In [1]: import numpy as np

In [2]: np.set_printoptions(suppress=True, linewidth=120)

In [3]: def rnd(a):
   ...:     return np.round(a, 2) + 0
   ...: 

In [4]: rng = np.random.default_rng(2884)

In [5]: t = rng.uniform(0, 2 * np.pi, 17)

In [6]: O, _ = np.linalg.qr(np.array([[-1.3, -2.2], [0.4, -1.3], [0.6, 0.1], [-0.8, 0.0], [0.3, -0.9]]))

In [7]: mat = 3 * np.c_[np.cos(t), np.sin(t)] @ O.T

In [8]: rnd(mat)
Out[8]: 
array([[ 1.11,  2.08,  0.61, -0.97,  1.46],
       [ 2.68,  0.03, -0.84,  1.06, -0.01],
       [-1.13,  1.62,  1.11, -1.57,  1.17],
       [-2.23,  0.76,  1.06, -1.42,  0.57],
       [-1.77,  1.21,  1.12, -1.54,  0.88],
       [ 1.29, -1.54, -1.12,  1.57, -1.11],
       [-2.17,  0.82,  1.07, -1.44,  0.61],
       [ 0.68,  2.1 ,  0.76, -1.16,  1.49],
       [ 2.38,  1.5 , -0.06, -0.06,  1.04],
       [-2.26,  0.72,  1.05, -1.41,  0.54],
       [-0.39,  1.93,  1.02, -1.48,  1.38],
       [ 2.13,  1.71,  0.11, -0.31,  1.19],
       [-2.72, -0.89,  0.45, -0.49, -0.6 ],
       [-1.4 ,  1.47,  1.13, -1.57,  1.06],
       [ 1.6 ,  1.97,  0.4 , -0.7 ,  1.38],
       [ 0.72,  2.1 ,  0.74, -1.15,  1.49],
       [ 2.76,  0.56, -0.62,  0.74,  0.36]])

In [9]: # rows and columns are dependent

In [10]: T = np.stack([mat, 3 * mat, mat[::-1]])

In [11]: rnd(np.einsum("bij,cij->bc", T, T))
Out[11]: 
array([[ 153.  ,  459.  ,   66.99],
       [ 459.  , 1377.  ,  200.98],
       [  66.99,  200.98,  153.  ]])

In [12]: (T @ mat.T).shape
Out[12]: (3, 17, 17)

In [13]: basis = mat[[6, 2]].astype(float)

In [14]: for _ in range(4):
    ...:     z = np.linalg.norm(mat[:, None] - basis, axis=-1).argmin(axis=1)
    ...:     basis = np.array([mat[z == j].mean(axis=0) for j in range(2)])
    ...: 

In [15]: z
Out[15]: array([1, 1, 0, 0, 0, 1, 0, 1, 1, 0, 0, 1, 0, 0, 1, 1, 1])

In [16]: rnd(basis[1] - basis[0])
Out[16]: array([ 3.46,  0.21, -1.01,  1.26,  0.11])

In [17]: np.bincount(z)
Out[17]: array([8, 9])

In [18]: Uu, sig, vt = np.linalg.svd(mat)

In [19]: rnd(sig)
Out[19]: array([9.37, 8.08, 0.  , 0.  , 0.  ])

In [20]: B = Uu[:, :2] @ np.diag(sig[:2]) @ vt[:2]

In [21]: np.linalg.matrix_rank(B)
Out[21]: np.int64(2)

In [22]: np.linalg.matrix_rank(mat, rtol=0.05)
Out[22]: np.int64(2)
